$ ipython --no-banner

In [1]: import numpy as np

In [2]: import numpy.linalg as la

In [3]: np.set_printoptions(precision=3, suppress=True, linewidth=200)

In [4]: mat = np.loadtxt("case2.csv", delimiter=",")

In [5]: mat
Out[5]: 
array([[ -2.,  -2.,  -2.,  -2.,  -2.,  -2.],
       [ -2.,  -4.,  -4.,  -4.,  -4.,  -4.],
       [ -2.,  -4.,  -6.,  -6.,  -6.,  -6.],
       [ -2.,  -4.,  -6.,  -8.,  -8.,  -8.],
       [ -2.,  -4.,  -6.,  -8., -10., -10.],
       [ -2.,  -4.,  -6.,  -8., -10., -12.]])

In [6]: # symmetric, so the eigenvalues are real

In [7]: rng = np.random.default_rng(41)

In [8]: lab = rng.permutation(6)

In [9]: lab
Out[9]: array([1, 0, 2, 3, 4, 5])

In [10]: B = mat[lab][:, lab]

In [11]: print(round(la.det(B), 3), np.round(la.det(mat[lab]), 3))
64.0 -64.0

In [12]: np.sort(np.abs(la.eigvals(B)))
Out[12]: array([ 0.53 ,  0.638,  0.892,  1.549,  3.976, 34.414])

In [13]: evals, evecs = la.eigh(mat)

In [14]: np.round(evecs.T @ evecs, 3) + 0
Out[14]: 
array([[1., 0., 0., 0., 0., 0.],
       [0., 1., 0., 0., 0., 0.],
       [0., 0., 1., 0., 0., 0.],
       [0., 0., 0., 1., 0., 0.],
       [0., 0., 0., 0., 1., 0.],
       [0., 0., 0., 0., 0., 1.]])

In [15]: print(la.eigvalsh(mat @ mat))
[   0.281    0.407    0.796    2.401   15.811 1184.304]

In [16]: evals.sum(), np.trace(mat)
Out[16]: (np.float64(-42.0), np.float64(-42.0))

In [17]: print(la.eigvalsh(mat + 2 * np.eye(6)))
[-32.414  -1.976   0.451   1.108   1.362   1.47 ]

In [18]: evals
Out[18]: array([-34.414,  -3.976,  -1.549,  -0.892,  -0.638,  -0.53 ])

In [19]: print(np.unique(evals.round(6) + 0, return_counts=True)[1])
[1 1 1 1 1 1]

In [20]: K = np.array([[1, 0, 0, 0], [0, -3, 0, 0], [0, 0, 1, 0], [0, 0, 0, -2]])

In [21]: # triangular

In [22]: gram = K.T @ K

In [23]: np.trace(gram), (K ** 2).sum()
Out[23]: (np.int64(15), np.int64(15))

In [24]: np.diag(gram)
Out[24]: array([1, 9, 1, 4])

In [25]: la.svd(K, compute_uv=False) ** 2
Out[25]: array([9., 4., 1., 1.])

In [26]: feats = rng.normal(size=(16, 5)) + 20 * np.array([2, 0, 0, 3, 2])

In [27]: feats
Out[27]: 
array([[40.094, -1.171, -1.358, 58.693, 39.282],
       [41.186,  0.895, -0.544, 59.453, 41.93 ],
       [40.903, -0.803, -0.15 , 59.57 , 40.152],
       [40.879, -0.275,  0.369, 60.568, 40.784],
       [39.37 , -0.222,  1.972, 59.814, 40.03 ],
       [40.441, -0.577, -0.39 , 61.678, 41.296],
       [38.897,  0.065, -1.289, 58.468, 40.003],
       [41.525, -0.082,  1.47 , 58.943, 40.136],
       [40.081,  0.086,  0.993, 60.573, 39.451],
       [38.649, -0.554, -0.021, 59.449, 38.475],
       [38.236,  0.811,  0.256, 59.414, 40.441],
       [40.494, -0.214, -0.427, 61.149, 40.853],
       [41.433,  1.012,  0.258, 59.551, 39.657],
       [39.405,  0.065,  0.209, 61.167, 41.348],
       [39.982,  0.39 , -1.176, 59.322, 38.914],
       [40.127, -0.538, -0.774, 59.971, 38.125]])

In [28]: hat = feats @ la.solve(feats.T @ feats, feats.T)

In [29]: np.allclose(hat @ hat, hat)
Out[29]: True

In [30]: print(hat @ feats[:, 2])
[-1.358 -0.544 -0.15   0.369  1.972 -0.39  -1.289  1.47   0.993 -0.021  0.256 -0.427  0.258  0.209 -1.176 -0.774]

In [31]: np.round(la.eigvalsh(hat), 3) + 0
Out[31]: array([0., 0., 0., 0., 0., 0., 0., 0., 0., 0., 0., 1., 1., 1., 1., 1.])

In [32]: X = np.load("out6.npy")

In [33]: print(X)
[[-3 -2 -1  3 -3]
 [ 5  0  2  3  4]
 [ 1 -1 -2  3  0]
 [ 0  0  0  0  0]
 [ 3  2  0  2  2]
 [ 3 -3  3  3  0]
 [-2 -3 -3  6 -3]
 [ 3  2  0  2  2]
 [ 1 -1 -2  3  0]
 [ 2 -2  2  1  2]
 [ 0  0  0  0  0]
 [ 0  0 -1  5 -1]
 [ 0  0  0  0  0]
 [ 0  0  0  0  0]
 [ 3  2  0  2  2]
 [ 0  0  0  0  0]
 [ 0  0  0  0  0]
 [ 0  0  0  0  0]
 [ 0  0 -1  5 -1]
 [-3 -2 -1  3 -3]
 [ 0  0 -1  5 -1]
 [ 2 -2  2  1  2]
 [ 0  0  0  0  0]
 [ 3  2  3  1  0]
 [ 0  0  3 -1 -2]
 [ 0  0  3 -1 -2]
 [ 1 -1 -2  3  0]
 [ 0  0  0  0  0]
 [ 0  0  0  0  0]
 [ 1 -1 -2  3  0]
 [ 2 -2  2  1  2]]

In [34]: # rows 4 and 7 are equal

In [35]: C = X[[7, 10]].astype(float)

In [36]: for _ in range(3):
    ...:     lab = la.norm(X[:, None] - C, axis=-1).argmin(axis=1)
    ...:     C = np.array([X[lab == j].mean(axis=0) for j in range(2)])
    ...: 

In [37]: print(lab)
[1 0 1 1 0 1 1 0 1 1 1 1 1 1 0 1 1 1 1 1 1 1 1 0 1 1 1 1 1 1 1]

In [38]: C
Out[38]: 
array([[ 3.4  ,  1.6  ,  1.   ,  2.   ,  2.   ],
       [ 0.192, -0.769, -0.038,  1.654, -0.385]])
